$ python -q
>>> import numpy as np
>>> import numpy.linalg as la
>>> np.set_printoptions(suppress=True, linewidth=100)
>>> feats = np.load("mat.npy")
>>> feats.round(1) + 0
array([[ 0.2,  0.1,  0. , -0.1,  0.2,  0.2,  0.2],
       [ 0.1,  0.3,  0. , -0.1,  0.4,  0.1,  0. ],
       [ 0. ,  0. ,  0.5, -0.1, -0.1,  0.3, -0.4],
       [-0.1, -0.1, -0.1,  1. ,  0.1,  0.1, -0.1],
       [ 0.2,  0.4, -0.1,  0.1,  0.7, -0.1, -0.1],
       [ 0.2,  0.1,  0.3,  0.1, -0.1,  0.7,  0.2],
       [ 0.2,  0. , -0.4, -0.1, -0.1,  0.2,  0.7]])
>>> rk = la.matrix_rank(feats)
>>> rk
np.int64(4)
>>> ns = la.svd(feats)[2][rk:].T
>>> np.round(ns @ ns.T, 1) + 0
array([[ 0.8, -0.1,  0. ,  0.1, -0.2, -0.2, -0.2],
       [-0.1,  0.7,  0. ,  0.1, -0.4, -0.1,  0. ],
       [ 0. ,  0. ,  0.5,  0.1,  0.1, -0.3,  0.4],
       [ 0.1,  0.1,  0.1,  0. , -0.1, -0.1,  0.1],
       [-0.2, -0.4,  0.1, -0.1,  0.3,  0.1,  0.1],
       [-0.2, -0.1, -0.3, -0.1,  0.1,  0.3, -0.2],
       [-0.2,  0. ,  0.4,  0.1,  0.1, -0.2,  0.3]])
>>> left, sigma, VT = la.svd(feats)
>>> np.argmax(sigma[:-1] / (sigma[1:] + 1e-6)) + 1
np.int64(4)
>>> Y = left[:, :4] @ np.diag(sigma[:4]) @ VT[:4]
>>> round(la.norm(feats - Y, 2), 1), round(float(sigma[4]), 1)
(np.float64(0.0), 0.0)
>>> round(la.norm(feats - Y) / la.norm(feats), 1)
np.float64(0.0)
>>> Y.round(1) + 0
array([[ 0.2,  0.1,  0. , -0.1,  0.2,  0.2,  0.2],
       [ 0.1,  0.3,  0. , -0.1,  0.4,  0.1,  0. ],
       [ 0. ,  0. ,  0.5, -0.1, -0.1,  0.3, -0.4],
       [-0.1, -0.1, -0.1,  1. ,  0.1,  0.1, -0.1],
       [ 0.2,  0.4, -0.1,  0.1,  0.7, -0.1, -0.1],
       [ 0.2,  0.1,  0.3,  0.1, -0.1,  0.7,  0.2],
       [ 0.2,  0. , -0.4, -0.1, -0.1,  0.2,  0.7]])
>>> round(np.abs(feats - Y).max(), 1)
np.float64(0.0)
>>> la.matrix_rank(feats, rtol=0.05)
np.int64(4)
>>> r0, r1 = Y[1], Y[5]
>>> round(r0 @ r1, 1)
np.float64(0.1)
>>> p = (r0 @ r1) / (r0 @ r0) * r0
>>> np.round(np.outer(r0, r1), 1) + 0
array([[ 0. ,  0. ,  0. ,  0. ,  0. ,  0.1,  0. ],
       [ 0.1,  0. ,  0.1,  0. ,  0. ,  0.2,  0.1],
       [ 0. ,  0. ,  0. ,  0. ,  0. ,  0. ,  0. ],
       [ 0. ,  0. ,  0. ,  0. ,  0. , -0.1,  0. ],
       [ 0.1,  0. ,  0.1,  0. ,  0. ,  0.3,  0.1],
       [ 0. ,  0. ,  0. ,  0. ,  0. ,  0. ,  0. ],
       [ 0. ,  0. ,  0. ,  0. ,  0. ,  0. ,  0. ]])
>>> np.round((r1 - p) @ r0, 1)
np.float64(-0.0)
>>> la.matrix_rank(np.outer(r0, r1))
np.int64(1)
>>> np.round(r1 - p, 1) + 0
array([ 0.2,  0. ,  0.3,  0.1, -0.1,  0.7,  0.2])
>>> p.round(1) + 0
array([0. , 0.1, 0. , 0. , 0.1, 0. , 0. ])
>>> np.round(la.norm(r0 + r1) ** 2 + la.norm(r0 - r1) ** 2, 1)
np.float64(1.9)
>>> left, sigma, VT = la.svd(feats)
>>> vecs = VT[:(sigma > 1e-8).sum()]
>>> rng = np.random.default_rng(16)
>>> x = feats[1] + 4 * feats[2] + rng.integers(2) * np.eye(7)[1]
>>> x.round(1)
array([ 0.2,  1.4,  2.1, -0.4,  0.1,  1.4, -1.5])
>>> np.allclose(vecs.T @ vecs @ x, x)
False
>>> la.matrix_rank(np.vstack([feats, x]))
np.int64(5)
>>> np.round(np.diag(vecs.T @ vecs), 1)
array([0.2, 0.3, 0.5, 1. , 0.7, 0.7, 0.7])
>>> round(la.norm(x - vecs.T @ vecs @ x), 1)
np.float64(0.9)
>>> W0 = np.loadtxt("m.csv", delimiter=",")
>>> W0
array([[ -0.9,  -0.9,  -6.7,   2.2,  -6. ,  -1.5,   3.9,  -1. ,   0.7,  -2.1,  -0.3,   3.1,  -0.4,
          3.3,   2.2],
       [  2.7,   1.6,   4.8,   4.2,   4.4,   0.5,  -7.4,   1. , -12.9,   2.1,  -4.3,   1.6,  -5.6,
          5.8,   2.5],
       [  1. ,   1.6,   2.7,   7.1,   6.9,   1.3,  -7.7,   1. , -12.8,   0.1,  -3.7,   1.3,  -7.1,
          6.3,   1. ],
       [  1.1,   1. ,   4. ,   4.5,   5.9,   1.4,  -8.3,   2. , -11.8,   1.5,  -4.1,  -0.2,  -5.6,
          4.1,   0.4],
       [  0.5,  -0.2,   4.2,   4.3,   4.3,  -1.4,  -8.2,   0.6, -10.5,   0.4,  -3.2,   1.2,  -5.8,
          5.2,   0.2],
       [  0.1,   0.6,   4.2,   4.6,   5.8,   1.3,  -8.7,  -0.4, -11.1,   0.5,  -5. ,  -0.3,  -6.3,
          6.1,   0. ],
       [ -1.2,  -1.6,  -5.4,   2.9,  -7.7,  -0.9,   4.2,   0.5,   1.7,  -0.5,  -1.6,   6.2,   0.7,
          4.5,   4.3],
       [ -0.6,  -0.8,   4.1,   6.6,   5.9,   2.5,  -6.5,   1. , -10.1,   0.8,  -2.3,   1.2,  -6.6,
          3.1,   2.8],
       [ -0.1,  -1.5,  -7.2,   3.8,  -4.4,  -2.3,   6.2,  -0.5,   2.1,  -0.9,  -1.3,   4.4,  -0.3,
          2. ,   5.9],
       [ -1.5,  -2.5,  -5.5,   2.5,  -5.5,  -1.7,   4.6,  -2.8,   1.4,  -1.1,   0.6,   5.9,   1.4,
          2.2,   3.5],
       [  2.4,   0.2,   2.8,   5.8,   6.2,   1.5,  -7.2,   0.1, -10.4,  -1. ,  -2.7,  -0.4,  -5.3,
          4.2,   0.2],
       [ -0.7,  -3.6,  -7.1,   3.7,  -7.3,  -0.6,   3.9,   0.1,  -0.3,   1.5,  -1.1,   4.9,   1.6,
          3.7,   4.6],
       [  1.5,   1. ,   4.5,   5.8,   8.5,   2.4,  -7. ,  -0.1, -11.1,   1.1,  -2.8,   0.8,  -4.6,
          5.7,   2.6],
       [  0.6,  -0.9,   3.3,   6.3,   6.4,   3. ,  -7.5,   1.5, -11.3,  -1. ,  -1.3,  -1.7,  -5.3,
          7.7,   0.3],
       [ -1.5,  -2.4,  -5.6,   3.6,  -4.4,  -1.6,   5.2,  -3. ,   1.7,  -0.5,  -1.9,   3.3,   1.2,
          4.1,   5.8],
       [  0.1,  -2. ,   3.5,   3.5,   6.4,   3.4,  -8.5,   2.3,  -9.6,   1.5,  -4.4,   1.8,  -6.3,
          6.6,   2.8],
       [ -0.6,  -2.8,  -4.9,   2.4,  -4.6,  -0.1,   3.9,   0.6,   1.6,  -1.7,  -1.7,   5. ,   2.1,
          2.1,   3.3],
       [  0. ,  -2.7,  -7.7,   3. ,  -5.7,  -3.2,   4.4,  -1.2,   2.6,  -2.2,  -1.8,   4.3,   1.3,
          1. ,   4.1],
       [  1.8,   0.9,   4.4,   5.7,   6.9,   3.7,  -8.1,   0.2, -11.4,   0. ,  -2.5,   0.2,  -4.7,
          3.6,   2.2],
       [ -0.3,   0.3,   2.3,   4.4,   7.1,   1. ,  -9.4,  -0.2, -10.5,   0.7,  -3.5,  -1.7,  -6.2,
          6.5,   0.5],
       [ -0.3,  -1.8,  -6.6,   3. ,  -6.3,  -2.5,   4.3,  -1.8,   0.6,  -1.3,  -0.5,   4. ,   1.5,
          3.1,   3.4],
       [  0.5,   1.5,   3.9,   7. ,   6.8,   1.9,  -8.3,   0.5, -10.5,  -0.4,  -5.1,   2.2,  -7.2,
          4.4,  -0.4],
       [ -1.3,   0.4,  -6. ,   1.5,  -6. ,  -1.9,   3.7,  -3.5,   2.5,  -1. ,  -3.2,   4.7,   3.1,
          2.6,   3.7],
       [ -0.1,  -2.6,  -4.6,   4.2,  -6.1,  -2.4,   5.3,   0.2,   1.8,  -1.5,  -0.6,   4.5,   0.1,
          4.1,   4.9]])
>>> Y = np.c_[W0[:, :7] @ np.array([[0, 2, 0, 0, 1, 1, 3],
...     [3, 2, 0, 3, 3, 1, 1],
...     [2, 1, 2, 2, 0, 3, 0],
...     [2, 3, 0, 0, 2, 3, 2],
...     [0, 0, 0, 2, 3, 1, 1],
...     [3, 0, 1, 3, 2, 0, 2],
...     [1, 1, 0, 3, 3, 1, 2]]), np.array([2, -2, 2, 0, 2, 3, 2, 1, -3, 2, 1, 3, 3, 3, -1, -3, 1, -1, 2, -3, -2, 1, 0, 2])]
>>> Y.round(1)
array([[-12.3,   0.2, -14.9, -20.9,  -8.5, -17.4,  -0.4,   2. ],
       [ 16.9,  18.6,  10.1,   2.5,   7.9,  28.3,   8.7,  -2. ],
       [ 20.6,  21.5,   6.7,   4.8,  20.2,  31.2,  12.9,   2. ],
       [ 15.9,  13.4,   9.4,   2.1,   8.7,  25.2,   5.4,   0. ],
       [  4. ,   9.5,   7. , -12.4,  -6. ,  21.9,  -5. ,   2. ],
       [ 14.6,  10.7,   9.7,  -0.4,   5. ,  24.2,   1.1,   3. ],
       [ -8.3,   1.9, -11.7, -21.1, -12.5, -13.8,  -0.5,   2. ],
       [ 20. ,  14.6,  10.7,   5.6,  13.4,  30.1,   8.5,   1. ],
       [-12. ,   7.2, -16.7, -16. ,   3.8, -10. ,   9.2,  -3. ],
       [-14. ,  -1.4, -12.7, -20.8, -10.1, -13.9,  -1.7,   2. ],
       [ 15.1,  18.2,   7.1,   1.5,  14.6,  27.4,  13.8,   1. ],
       [-15.5,  -0.7, -14.8, -29.7, -15.5, -17.9,   1. ,   3. ],
       [ 23.8,  19.9,  11.4,  15.2,  25.4,  34.9,  16.4,   3. ],
       [ 18. ,  14.1,   9.6,   3.2,  13.2,  27.4,  10.9,   3. ],
       [-10.8,   2.6, -12.8, -16.4,  -2.3,  -9.1,   3.1,  -1. ],
       [  9.7,   1.7,  10.4,  -1.5,   1.6,  17. ,   1.5,  -3. ],
       [ -9.8,  -0.6,  -9.9, -16. ,  -6.5, -11.6,   3.2,   1. ],
       [-22.7,   0.3, -18.6, -31.3, -12.4, -18.1,   0. ,  -1. ],
       [ 25.9,  18.8,  12.5,  12.1,  19.7,  31.8,  15.8,   2. ],
       [  7.9,   6.1,   5.6,  -5.5,   4.5,  17.8,  -1.5,  -3. ],
       [-15.8,   2.5, -15.7, -25.8, -10.7, -14.9,   0.6,  -2. ],
       [ 23.7,  20.6,   9.7,   6.7,  18.3,  33.2,  11. ,   1. ],
       [ -9.8,   0.4, -13.9, -17.4,  -7.8, -16.7,  -2.9,   0. ],
       [-10.5,   7.9, -11.6, -20.5,  -6.7,  -4.7,   5.2,   2. ]])
>>> np.round(la.norm(la.qr(W0)[0].T @ Y, axis=0) ** 2 / ((Y ** 2).sum(axis=0) + 1e-12), 1)
array([1. , 1. , 1. , 1. , 1. , 1. , 1. , 0.7])
>>> la.matrix_rank(np.c_[W0, Y])
np.int64(16)
